$ python3 -q
>>> import numpy as np
>>> np.set_printoptions(precision=2, suppress=True, linewidth=100)
>>> X = np.array([[-1.91, -4.24, -8.85],
...     [-3.69, 8.89, 2.7],
...     [-7.89, 3.39, -5.12],
...     [9.13, -1.77, 3.67],
...     [-3.66, -7.28, 5.8],
...     [8.69, 0.57, -4.91],
...     [-4.6, -8.64, 2.04],
...     [1.78, 9.2, -3.48],
...     [6.73, -7.04, -2.26],
...     [0.24, 9.04, -4.27],
...     [-3.77, -9.22, 0.92],
...     [-4.24, 4.97, 7.57],
...     [-6.07, -7.91, 0.74],
...     [-1.96, 7.62, 6.17],
...     [5.78, -7.75, 2.56]])
>>> rng = np.random.default_rng(69)
>>> labels = rng.permutation(3)
>>> M2 = X[:, labels] * rng.choice([-1, 1], 3)
>>> print(M2)
[[-1.91 -4.24 -8.85]
 [-3.69  8.89  2.7 ]
 [-7.89  3.39 -5.12]
 [ 9.13 -1.77  3.67]
 [-3.66 -7.28  5.8 ]
 [ 8.69  0.57 -4.91]
 [-4.6  -8.64  2.04]
 [ 1.78  9.2  -3.48]
 [ 6.73 -7.04 -2.26]
 [ 0.24  9.04 -4.27]
 [-3.77 -9.22  0.92]
 [-4.24  4.97  7.57]
 [-6.07 -7.91  0.74]
 [-1.96  7.62  6.17]
 [ 5.78 -7.75  2.56]]
>>> U, _, Vt = np.linalg.svd(X.T @ M2)
>>> print(np.round(U @ Vt, 2) + 0)
[[1. 0. 0.]
 [0. 1. 0.]
 [0. 0. 1.]]
>>> U, sig, Vt = np.linalg.svd(M2, full_matrices=False)
>>> print(np.cumsum(sig ** 2) / np.sum(sig ** 2))
[0.5 0.8 1. ]
>>> print(sig / sig[0])
[1.   0.77 0.63]
>>> print((sig > 1e-8).sum())
3
>>> print(sig)
[27.37 21.2  17.35]
>>> print(np.abs(U[:, 0]).round(6).argmax())
7
>>> print(np.round(U.T @ U, 2) + 0)
[[1. 0. 0.]
 [0. 1. 0.]
 [0. 0. 1.]]
>>> print(U.shape, sig.shape, Vt.shape)
(15, 3) (3,) (3, 3)
>>> print(np.round(Vt @ Vt.T, 2) + 0)
[[1. 0. 0.]
 [0. 1. 0.]
 [0. 0. 1.]]
>>> Xs = (X - X.mean(axis=0)) / X.std(axis=0)
>>> print(np.argwhere(np.abs(Xs) > 2))
[]
>>> b = np.linalg.lstsq(np.delete(Xs, 2, axis=1), Xs[:, 2])[0]
>>> print(b)
[-0.14 -0.06]
>>> data = np.tril(np.array([[9, -7, -6, 1], [0, -5, 6, 4], [-5, 2, 6, 5], [-4, 1, -3, -8]]), -1) + np.eye(4, dtype=int)
>>> print(data)
[[ 1  0  0  0]
 [ 0  1  0  0]
 [-5  2  1  0]
 [-4  1 -3  1]]
>>> labels = rng.permutation(4)
>>> M2 = data[:, labels] * rng.choice([-1, 1], 4)
>>> print(M2)
[[ 0  0  0  1]
 [ 0  0  1  0]
 [ 0 -1  2 -5]
 [ 1  3  1 -4]]
>>> U, _, Vt = np.linalg.svd(data.T @ M2)
>>> print(np.round(np.linalg.lstsq(data, M2)[0], 2) + 0)
[[ 0.  0.  0.  1.]
 [ 0.  0.  1.  0.]
 [ 0. -1.  0.  0.]
 [ 1.  0.  0.  0.]]
>>> print(np.round(U @ Vt, 2) + 0)
[[ 0.  0.  0.  1.]
 [ 0.  0.  1.  0.]
 [ 0. -1.  0.  0.]
 [ 1.  0.  0.  0.]]
>>> U, sig, Vt = np.linalg.svd(data)
>>> print(sig)
[6.97 3.08 0.99 0.05]
>>> M2 = U[:, :3] @ np.diag(sig[:3]) @ Vt[:3]
>>> print(round(float(np.linalg.norm(data - M2, 2)), 2), round(float(sig[3]), 2))
0.05 0.05
>>> vec = np.array([1, -1, -2, 0])
>>> rhs = data @ vec
>>> b, lr = np.zeros(4), 1 / np.linalg.norm(data, 2) ** 2
>>> for i in range(40):
...     b -= lr * data.T @ (data @ b - rhs)
...     if i % 10 == 0: print(i, round(np.linalg.norm(data @ b - rhs), 2))
... 
0 5.53
10 0.66
20 0.19
30 0.15
>>> print(np.round(np.linalg.cond(data), 2))
147.9
>>> J = np.array([[0, 0, 0],
...     [-4, 5, 0],
...     [-4, -4, -3],
...     [0, 0, 0],
...     [0, 0, 0],
...     [5, -4, -5],
...     [0, 0, 0],
...     [-4, -4, -3],
...     [-4, 5, 0],
...     [-4, -4, -3],
...     [-4, -4, -3],
...     [0, 0, 0]])
>>> Xs = J - J.mean(axis=0)
>>> V = np.linalg.svd(Xs)[2][:2]
>>> M2 = Xs - Xs @ V.T @ V
>>> print(np.diag(V.T @ V))
[1.   0.81 0.19]
>>> print(np.linalg.norm(M2, axis=1).round(6).argmax())
5
>>> print((Xs @ V.T).std(axis=0))
[3.54 2.71]
>>> print(round(np.linalg.norm(M2) / np.linalg.norm(Xs), 2))
0.21
>>> Xs = (J - J.mean(axis=0)) / J.std(axis=0)
>>> print(Xs.std(axis=0))
[1. 1. 1.]
>>> b = np.linalg.lstsq(np.delete(Xs, 1, axis=1), Xs[:, 1])[0]
>>> print(np.abs(b).argmax())
1
>>> print(b)
[-0.06  0.8 ]
>>> mat = np.loadtxt("x.csv", delimiter=",")
>>> print(mat)
[[-4.  0. -2.]
 [ 0.  0.  0.]
 [ 0.  0.  0.]]
>>> M2 = mat[0, 0] * mat[1:] - np.outer(mat[1:, 0], mat[0])
>>> print(M2)
[[ 0. -0.  0.]
 [ 0. -0.  0.]]
>>> print(np.linalg.matrix_rank(M2), np.linalg.matrix_rank(mat))
0 1
>>> r = np.linalg.matrix_rank(mat)
>>> print(r)
1
>>> N = np.linalg.svd(mat)[2][r:].T
>>> print(mat @ N)
[[0. 0.]
 [0. 0.]
 [0. 0.]]
>>> print(N @ N.T)
[[ 0.2  0.  -0.4]
 [ 0.   1.   0. ]
 [-0.4  0.   0.8]]
>>> m1 = np.load("sample0.npy")
>>> print(m1)
[[ 2  0  0  0]
 [ 0  1  0 -3]
 [ 0  0 -5  7]
 [ 0  0  7 -6]]
>>> # 2 blocks once reordered
>>> evals, V = np.linalg.eig(m1)
>>> print(np.round(np.prod(evals), 2))
-38.0
>>> A = np.array([[-2.12, -11.18, 10.29],
...     [-0.53, -6.94, -7.05],
...     [-0.49, -11.76, 8.32],
...     [-0.76, -5.65, -6.71],
...     [0.79, -6.29, -8.36],
...     [-1.75, -10.93, 9.1],
...     [0.26, -11.9, 8.95],
...     [-1.59, -10.9, 8.82],
...     [-1.4, -4.58, -8.07],
...     [-1.35, -10.57, 9.14],
...     [-0.61, -11.18, 8.43],
...     [-1.16, -6.74, -5.96],
...     [0.53, -4.26, -6.97],
...     [-1.01, -11.27, 8.72],
...     [-1.43, -4.82, -7.46],
...     [-1.11, -10.67, 6.66]])
>>> print(A)
[[ -2.12 -11.18  10.29]
 [ -0.53  -6.94  -7.05]
 [ -0.49 -11.76   8.32]
 [ -0.76  -5.65  -6.71]
 [  0.79  -6.29  -8.36]
 [ -1.75 -10.93   9.1 ]
 [  0.26 -11.9    8.95]
 [ -1.59 -10.9    8.82]
 [ -1.4   -4.58  -8.07]
 [ -1.35 -10.57   9.14]
 [ -0.61 -11.18   8.43]
 [ -1.16  -6.74  -5.96]
 [  0.53  -4.26  -6.97]
 [ -1.01 -11.27   8.72]
 [ -1.43  -4.82  -7.46]
 [ -1.11 -10.67   6.66]]
>>> vec = np.array([1, 1, 0])
>>> rhs = A @ vec
>>> print(np.round(np.linalg.lstsq(A, rhs)[0], 2) + 0)
[1. 1. 0.]
>>> print(np.round(np.linalg.solve(A.T @ A, A.T @ rhs), 2) + 0)
[1. 1. 0.]
>>> print(np.round(np.linalg.pinv(A) @ A, 2) + 0)
[[1. 0. 0.]
 [0. 1. 0.]
 [0. 0. 1.]]
>>> rhs = rhs + 0.3 * rng.normal(size=16)
>>> print(rhs)
[-13.01  -7.63 -12.27  -6.51  -5.34 -12.81 -11.43 -12.28  -6.03 -12.04 -11.46  -7.76  -3.22 -12.41
  -6.21 -11.92]
>>> b, *_ = np.linalg.lstsq(A, rhs)
>>> print([round(float(np.linalg.norm(np.linalg.solve(A.T @ A + lam * np.eye(3), A.T @ rhs))), 2) for lam in (0, 1, 10, 100)])
[1.46, 1.4, 1.17, 0.99]
>>> print(np.round(np.linalg.norm(rhs - A @ b), 2))
0.76
>>> print(np.round(A.T @ (rhs - A @ b), 2) + 0)
[0. 0. 0.]
>>> print(b.round(2) + 0)
[1.08 0.98 0.  ]
>>> print(b.round())
[ 1.  1. -0.]
>>> labels = rng.permutation(3)
>>> M2 = A[:, labels] * rng.choice([-1, 1], 3)
>>> print(M2)
[[ 10.29  -2.12 -11.18]
 [ -7.05  -0.53  -6.94]
 [  8.32  -0.49 -11.76]
 [ -6.71  -0.76  -5.65]
 [ -8.36   0.79  -6.29]
 [  9.1   -1.75 -10.93]
 [  8.95   0.26 -11.9 ]
 [  8.82  -1.59 -10.9 ]
 [ -8.07  -1.4   -4.58]
 [  9.14  -1.35 -10.57]
 [  8.43  -0.61 -11.18]
 [ -5.96  -1.16  -6.74]
 [ -6.97   0.53  -4.26]
 [  8.72  -1.01 -11.27]
 [ -7.46  -1.43  -4.82]
 [  6.66  -1.11 -10.67]]
>>> U, _, Vt = np.linalg.svd(A.T @ M2)
>>> print(np.round(np.linalg.lstsq(A, M2)[0], 2) + 0)
[[0. 1. 0.]
 [0. 0. 1.]
 [1. 0. 0.]]
>>> print(np.round(U @ Vt, 2) + 0)
[[0. 1. 0.]
 [0. 0. 1.]
 [1. 0. 0.]]
>>> arr = np.load("mat.npy")
>>> print(arr)
[[-0.32 -0.35 -0.26  0.84]
 [-0.4  -0.51  0.75 -0.14]
 [ 0.56 -0.77 -0.25 -0.18]
 [ 0.64  0.18  0.56  0.49]]
>>> # keeps lengths
>>> print(round(float(np.linalg.norm(arr)), 2))
2.0
>>> print(arr.sum(axis=0))
[ 0.48 -1.45  0.8   1.01]
>>> print(np.diff(arr, axis=0))
[[-0.08 -0.15  1.01 -0.98]
 [ 0.97 -0.26 -1.   -0.04]
 [ 0.08  0.94  0.81  0.67]]
>>> print(np.linalg.svd(arr, compute_uv=False))
[1. 1. 1. 1.]
>>> print(np.unravel_index(np.abs(arr).argmax(), arr.shape))
(np.int64(0), np.int64(3))
>>> print(round(float(np.abs(arr).max()), 2))
0.84
>>> print(np.linalg.matrix_rank(arr))
4
>>> t = np.radians(60)
>>> R = np.eye(4)
>>> R[2, 2] = R[1, 1] = np.cos(t)
>>> R[2, 1], R[1, 2] = -np.sin(t), np.sin(t)
>>> print(R)
[[ 1.    0.    0.    0.  ]
 [ 0.    0.5   0.87  0.  ]
 [ 0.   -0.87  0.5   0.  ]
 [ 0.    0.    0.    1.  ]]
>>> M2 = arr @ R.T
>>> print(np.abs(M2 - arr).max(axis=0))
[0.   0.9  0.79 0.  ]
>>> print(round(float(np.linalg.det(R)), 2), np.trace(R))
1.0 3.0
>>> print(np.allclose(arr @ arr.T, M2 @ M2.T))
True
>>> print(np.allclose(np.linalg.norm(arr, axis=1), np.linalg.norm(M2, axis=1)))
True
